% ipython --no-banner

In [1]: import numpy as np

In [2]: from numpy import linalg as LA

In [3]: np.set_printoptions(suppress=True, linewidth=200)

In [4]: J = np.load("sample4.npy")

In [5]: J
Out[5]: 
array([[ 0.,  0.,  7.],
       [ 1.,  2., -8.],
       [ 0.,  0.,  2.]])

In [6]: A2 = J / np.sqrt((J ** 2).mean(axis=1, keepdims=True))

In [7]: np.round(J - J.mean(axis=1, keepdims=True), 1)
Out[7]: 
array([[-2.3, -2.3,  4.7],
       [ 2.7,  3.7, -6.3],
       [-0.7, -0.7,  1.3]])

In [8]: LA.matrix_rank(A2) == LA.matrix_rank(J)
Out[8]: np.True_

In [9]: LA.matrix_rank(J - J.mean(axis=1, keepdims=True))
Out[9]: np.int64(2)

In [10]: np.count_nonzero(J)
Out[10]: np.int64(5)

In [11]: J - J[0]
Out[11]: 
array([[  0.,   0.,   0.],
       [  1.,   2., -15.],
       [  0.,   0.,  -5.]])

In [12]: LA.matrix_rank(J)
Out[12]: np.int64(2)

In [13]: J[3]
---------------------------------------------------------------------------
IndexError                                Traceback (most recent call last)
Cell In[13], line 1
----> 1 J[3]

IndexError: index 3 is out of bounds for axis 0 with size 3

In [14]: J.shape
Out[14]: (3, 3)

In [15]: rk = LA.matrix_rank(J)

In [16]: rk
Out[16]: np.int64(2)

In [17]: null = LA.svd(J)[2][rk:].T

In [18]: [int(LA.matrix_rank(np.delete(J, i, axis=0))) for i in range(3)]
Out[18]: [2, 1, 2]

In [19]: [int(LA.matrix_rank(J[:i])) for i in range(1, len(J) + 1)]
Out[19]: [1, 2, 2]

In [20]: np.allclose(J @ null, 0)
Out[20]: True

In [21]: np.round(null @ null.T, 1) + 0
Out[21]: 
array([[ 0.8, -0.4,  0. ],
       [-0.4,  0.2,  0. ],
       [ 0. ,  0. ,  0. ]])

In [22]: np.round(null[:, 0] / null[np.abs(null[:, 0]).round(6).argmax(), 0], 1) + 0
Out[22]: array([ 1. , -0.5,  0. ])

In [23]: np.round(J @ null, 1) + 0
Out[23]: 
array([[0.],
       [0.],
       [0.]])
